% ipython --no-banner

In [1]: import numpy as np

In [2]: np.set_printoptions(precision=1, suppress=True, linewidth=120)

In [3]: rnd = lambda a: np.round(a, 1) + 0

In [4]: K = np.loadtxt("dump.csv", delimiter=",")

In [5]: print(K)
[[0.4 0.1 0.2 0.3]
 [0.  0.6 0.1 0.3]
 [0.2 0.2 0.6 0. ]
 [0.  0.4 0.  0.6]]

In [6]: # row-stochastic, so 1 is an eigenvalue

In [7]: M2 = np.array([[2, 5, 6], [5, 9, 7]])

In [8]: W2 = np.kron(M2, K)

In [9]: print(W2.shape)
(8, 12)

In [10]: mat = np.load("layer12.npy")

In [11]: print(rnd(mat))
[[-2.7  0.6  1.2]
 [-2.6 -0.8  1.4]
 [ 2.5  0.9 -1.4]
 [ 1.   2.6 -1.1]
 [-2.6 -0.5  1.4]
 [ 2.3 -1.9 -0.6]
 [ 2.5 -1.3 -0.9]
 [-2.7  0.6  1.1]
 [-2.3  1.8  0.7]
 [ 2.7 -0.2 -1.2]
 [-2.6  1.1  1. ]
 [ 2.7  0.2 -1.3]
 [ 2.7  0.2 -1.3]
 [ 0.1  2.9 -0.7]
 [-2.2 -1.5  1.4]
 [ 2.2 -1.9 -0.6]
 [-1.3 -2.4  1.2]
 [-0.8 -2.7  1. ]
 [-0.5 -2.8  0.9]]

In [12]: # rank 2

In [13]: d = np.linalg.norm(mat[:, None] - mat[None], axis=-1)

In [14]: print(np.linalg.matrix_rank(d ** 2))
3

In [15]: print(rnd(np.linalg.norm(mat - mat.mean(axis=0), axis=1)))
[2.9 2.8 3.2 3.3 2.8 2.9 3.  3.  3.1 3.1 3.  3.2 3.1 3.3 2.8 2.9 2.7 2.7 2.7]

In [16]: print(np.flatnonzero(d[6] < d.mean() / 2))
[ 5  6  9 11 12 15]

In [17]: print(rnd(d[:5, :5]))
[[0.  1.3 5.8 4.8 1.1]
 [1.3 0.  6.  5.5 0.3]
 [5.8 6.  0.  2.3 6. ]
 [4.8 5.5 2.3 0.  5.4]
 [1.1 0.3 6.  5.4 0. ]]

In [18]: print((d + 1e9 * np.eye(19)).round(6).argmin(axis=1))
[ 7  4 11 13  1 15  5  0 10 12  7 12 11  3  1  5 17 18 17]
